In [1]: import numpy as np

In [2]: import numpy.linalg as la

In [3]: np.set_printoptions(precision=2, suppress=True, linewidth=160, floatmode="fixed")

In [4]: tidy = lambda a: np.round(a, 2) + 0

In [5]: out = np.array([[2, 1, 0, 2, 0], [-2, 1, -2, 2, -2]])

In [6]: mat = out.T @ out

In [7]: mat
Out[7]: 
array([[ 8,  0,  4,  0,  4],
       [ 0,  2, -2,  4, -2],
       [ 4, -2,  4, -4,  4],
       [ 0,  4, -4,  8, -4],
       [ 4, -2,  4, -4,  4]])

In [8]: Uu, sig, Vt = la.svd(mat)

In [9]: V = Vt[:(sig > 1e-8).sum()]

In [10]: rng = np.random.default_rng(303)

In [11]: vec = mat[4] + 2 * mat[0] + rng.integers(2) * np.eye(5)[2]

In [12]: vec
Out[12]: array([20.00, -2.00, 12.00, -4.00, 12.00])

In [13]: tidy(la.norm(vec - V.T @ V @ vec))
Out[13]: np.float64(0.0)

In [14]: la.matrix_rank(np.vstack([mat, vec]))
Out[14]: np.int64(2)

In [15]: w, V = la.eigh(mat)

In [16]: tidy(w)
Out[16]: array([ 0.00,  0.00,  0.00,  8.88, 17.12])

In [17]: tidy(w.sum()), np.trace(mat)
Out[17]: (np.float64(26.0), np.int64(26))

In [18]: print(tidy(la.eigvalsh(mat + 4 * np.eye(5))))
[ 4.00  4.00  4.00 12.88 21.12]

In [19]: tidy(V.T @ V)
Out[19]: 
array([[1.00, 0.00, 0.00, 0.00, 0.00],
       [0.00, 1.00, 0.00, 0.00, 0.00],
       [0.00, 0.00, 1.00, 0.00, 0.00],
       [0.00, 0.00, 0.00, 1.00, 0.00],
       [0.00, 0.00, 0.00, 0.00, 1.00]])

In [20]: out = mat / la.norm(mat, axis=1, keepdims=True)

In [21]: C2 = out @ out.T

In [22]: print(tidy(np.degrees(np.arccos(np.clip(C2[0, 4], -1, 1)))))
37.62

In [23]: tidy(C2)
Out[23]: 
array([[ 1.00, -0.31,  0.79, -0.31,  0.79],
       [-0.31,  1.00, -0.83,  1.00, -0.83],
       [ 0.79, -0.83,  1.00, -0.83,  1.00],
       [-0.31,  1.00, -0.83,  1.00, -0.83],
       [ 0.79, -0.83,  1.00, -0.83,  1.00]])

In [24]: np.argwhere(np.triu(np.abs(C2) > 0.95, 1))
Out[24]: 
array([[1, 3],
       [2, 4]])

In [25]: tidy(C2[0])
Out[25]: array([ 1.00, -0.31,  0.79, -0.31,  0.79])

In [26]: (np.abs(C2) > 0.9).astype(int)
Out[26]: 
array([[1, 0, 0, 0, 0],
       [0, 1, 0, 1, 0],
       [0, 0, 1, 0, 1],
       [0, 1, 0, 1, 0],
       [0, 0, 1, 0, 1]])

In [27]: out = mat + rng.integers(-2, 3, (5, 2)) @ rng.integers(-2, 3, (2, 5))

In [28]: out
Out[28]: 
array([[10, -5,  4, -4, -2],
       [ 0,  2, -2,  4, -2],
       [ 0,  2,  4,  1, 10],
       [ 2,  1, -4,  5, -8],
       [ 0, -4,  4, -2,  4]])

In [29]: out - mat
Out[29]: 
array([[ 2, -5,  0, -4, -6],
       [ 0,  0,  0,  0,  0],
       [-4,  4,  0,  5,  6],
       [ 2, -3,  0, -3, -4],
       [-4, -2,  0,  2,  0]])

In [30]: J = np.load("a.npy")

In [31]: J
Out[31]: 
array([[ 0,  0,  0,  0,  0,  2,  0,  0,  0,  0,  0,  0,  0,  0],
       [ 0, -5,  0,  0,  0,  0,  0,  0,  0,  0,  0,  0,  0,  0],
       [ 0,  0,  0,  0,  0,  0,  0, -3,  0,  0,  0,  0,  0,  0],
       [ 0,  0,  0,  0,  0,  0,  0,  0,  0,  0,  0, -4,  0,  0],
       [ 0,  0,  0,  0,  0,  0,  4,  0,  0,  0,  0,  0,  0,  0],
       [ 0,  0,  0,  0,  0,  0,  0,  0,  0,  0,  0,  0, -2,  0],
       [-4,  0,  0,  0,  0,  0,  0,  0,  0,  0,  0,  0,  0,  0],
       [ 0,  0,  0,  0,  1,  0,  0,  0,  0,  0,  0,  0,  0,  0],
       [ 0,  0,  0,  0,  0,  0,  0,  0,  0,  0,  0,  0,  0, -1],
       [ 0,  0,  0,  0,  0,  0,  0,  0,  0,  0,  3,  0,  0,  0],
       [ 0,  0,  0,  0,  0,  0,  0,  0, -5,  0,  0,  0,  0,  0],
       [ 0,  0,  0,  3,  0,  0,  0,  0,  0,  0,  0,  0,  0,  0],
       [ 0,  0,  0,  0,  0,  0,  0,  0,  0,  0,  0,  0,  0,  0],
       [ 0,  0,  0,  0,  0,  0,  0,  0,  0,  0,  0,  0,  0,  0]])

In [32]: tidy(np.trace(la.pinv(J) @ J))
Out[32]: np.float64(12.0)

In [33]: np.abs(np.diag(la.qr(J)[1])) > 1e-9
Out[33]: array([ True,  True, False,  True,  True,  True,  True, False,  True, False, False,  True, False, False])

In [34]: np.allclose(J[:-1].T @ la.lstsq(J[:-1].T, J[-1])[0], J[-1])
Out[34]: True

In [35]: np.unique(J.round(6), axis=0).shape
Out[35]: (13, 14)

In [36]: la.cond(J) > 100
Out[36]: np.True_

In [37]: [round(float(x), 2) for x in la.svd(J, compute_uv=False)[:3]]
Out[37]: [5.0, 5.0, 4.0]

In [38]: np.argsort(-la.norm(J, axis=0).round(6), kind="stable")[:3]
Out[38]: array([1, 8, 0])

In [39]: J[:, 13] @ J[:, 8]
Out[39]: np.int64(0)

In [40]: print(tidy(la.svd(J, compute_uv=False)))
[5.00 5.00 4.00 4.00 4.00 3.00 3.00 3.00 2.00 2.00 1.00 1.00 0.00 0.00]

In [41]: idx = rng.permutation(14)

In [42]: idx
Out[42]: array([12,  6,  9,  2, 11,  8,  4, 13,  7, 10,  1,  5,  0,  3])

In [43]: out = J[idx][:, idx]

In [44]: tidy(np.sort(np.abs(la.eigvals(out))))
Out[44]: array([0.00, 0.00, 0.00, 0.00, 0.00, 0.00, 0.00, 0.00, 0.00, 0.00, 0.00, 3.46, 3.46, 5.00])

In [45]: np.diag(out)
Out[45]: array([ 0,  0,  0,  0,  0,  0,  0,  0,  0,  0, -5,  0,  0,  0])

In [46]: print(np.trace(out))
-5

In [47]: rank = la.matrix_rank(J)

In [48]: rank
Out[48]: np.int64(12)

In [49]: null = la.svd(J)[2][rank:].T

In [50]: [int(la.matrix_rank(J[:, :j + 1])) for j in range(14)]
Out[50]: [1, 2, 2, 3, 4, 5, 6, 7, 8, 8, 9, 10, 11, 12]

In [51]: print(la.matrix_rank(J.T @ J), la.matrix_rank(J @ J.T))
12 12

In [52]: [int(la.matrix_rank(np.delete(J, i, axis=0))) for i in range(14)]
Out[52]: [11, 11, 11, 11, 11, 11, 11, 11, 11, 11, 11, 11, 12, 12]

In [53]: X = np.load("out9.npy")

In [54]: X
Out[54]: 
array([[0.00, 1.00, 4.00, 8.00, 2.00, 8.00, 0.00, 8.00],
       [1.00, 0.00, 0.00, 0.00, 0.00, 0.00, 0.00, 0.00],
       [4.00, 0.00, 0.00, 0.00, 0.00, 0.00, 0.00, 0.00],
       [8.00, 0.00, 0.00, 0.00, 0.00, 0.00, 0.00, 0.00],
       [2.00, 0.00, 0.00, 0.00, 0.00, 0.00, 0.00, 0.00],
       [8.00, 0.00, 0.00, 0.00, 0.00, 0.00, 0.00, 0.00],
       [0.00, 0.00, 0.00, 0.00, 0.00, 0.00, 0.00, 0.00],
       [8.00, 0.00, 0.00, 0.00, 0.00, 0.00, 0.00, 0.00]])

In [55]: Uu, sig, Vt = la.svd(X)

In [56]: V = Vt[:(sig > 1e-8).sum()]

In [57]: vec = X[6] + -1 * X[4] + rng.integers(2) * np.eye(8)[3]

In [58]: vec
Out[58]: array([-2.00,  0.00,  0.00,  1.00,  0.00,  0.00,  0.00,  0.00])

In [59]: print(la.matrix_rank(np.vstack([X, vec])))
3

In [60]: E = np.load("mat.npy")

In [61]: E
Out[61]: 
array([[ 0.30,  1.30, -0.70,  0.20,  1.10,  0.40,  1.10,  0.50, -1.10, -0.90,  0.10, -0.60],
       [-0.70, -0.90,  1.10,  1.90,  0.10,  0.40,  2.20,  0.40,  2.10, -0.90,  0.70, -0.20],
       [ 0.20,  1.40,  0.70, -0.20,  0.40,  0.60, -0.90,  3.20,  1.00, -0.70, -0.10,  0.30],
       [-0.24, -1.18,  0.81,  2.18,  0.33,  0.22,  2.74,  0.81,  1.89, -1.02,  0.65, -0.74],
       [-0.50,  0.80, -1.00,  0.20, -0.70, -0.90, -0.50,  1.00, -0.30,  0.40, -0.10,  1.00],
       [-1.10,  0.30,  1.60, -1.50,  0.40, -1.30, -2.50, -0.70, -0.60, -1.30, -1.10, -0.80],
       [-0.20,  0.00,  1.50, -0.70,  0.70, -0.80,  1.20,  0.50,  1.70, -1.10,  0.10,  0.00],
       [ 0.50,  0.60, -0.50, -0.70,  1.10,  0.40, -0.70,  1.20, -0.50, -0.80, -1.30,  1.10],
       [-1.10,  0.60,  0.20,  0.20, -0.80,  0.80, -1.00,  0.80, -1.10,  0.70, -1.70,  0.20],
       [ 0.40,  2.70,  0.00,  0.80,  2.60, -0.40,  0.50, -1.80,  1.30, -0.60, -0.60, -2.10],
       [-1.00,  0.70,  2.10,  0.10,  0.30,  0.00, -1.10,  1.20, -0.20,  0.30,  0.80, -0.70]])

In [62]: print(tidy(E.mean(axis=0)))
[-0.31  0.57  0.53  0.23  0.50 -0.05  0.09  0.65  0.38 -0.54 -0.23 -0.23]

In [63]: tidy(E.sum(axis=1))
Out[63]: array([ 1.70,  6.20,  5.90,  6.45, -0.60, -8.60,  2.90,  0.40, -2.20,  2.80,  2.50])

In [64]: tidy(E.sum(axis=0))
Out[64]: array([-3.44,  6.32,  5.81,  2.48,  5.53, -0.58,  1.04,  7.11,  4.19, -5.92, -2.55, -2.54])

In [65]: la.matrix_rank(E)
Out[65]: np.int64(11)

In [66]: r0 = np.array([1, 1, 2])

In [67]: tidy(np.convolve(E[5], r0))
Out[67]: array([-1.10, -0.80, -0.30,  0.70,  2.10, -3.90, -3.00, -5.80, -6.30, -3.30, -3.60, -4.50, -3.00, -1.60])

In [68]: tidy(np.polyval(r0, E[5]))
Out[68]: array([2.11, 2.39, 6.16, 2.75, 2.56, 2.39, 5.75, 1.79, 1.76, 2.39, 2.11, 1.84])

In [69]: np.cross(E[5, :3], E[2, :3])
Out[69]: array([-2.03,  1.09, -1.60])

In [70]: vec = np.array([2, 0, 0, 1, 1, 2, 0, 0, 0, 1, 0, 1])

In [71]: E @ np.eye(12)[8]
Out[71]: array([-1.10,  2.10,  1.00,  1.89, -0.30, -0.60,  1.70, -0.50, -1.10,  1.30, -0.20])

In [72]: tidy((E * vec).sum(axis=1))
Out[72]: array([ 1.20,  0.30,  1.40,  0.71, -1.90, -8.00, -3.10,  2.50, -0.30,  0.70, -2.00])

In [73]: (E @ vec).argmax()
Out[73]: np.int64(7)

In [74]: tidy(E @ (2 * vec))
Out[74]: array([  2.40,   0.60,   2.80,   1.42,  -3.80, -16.00,  -6.20,   5.00,  -0.60,   1.40,  -4.00])
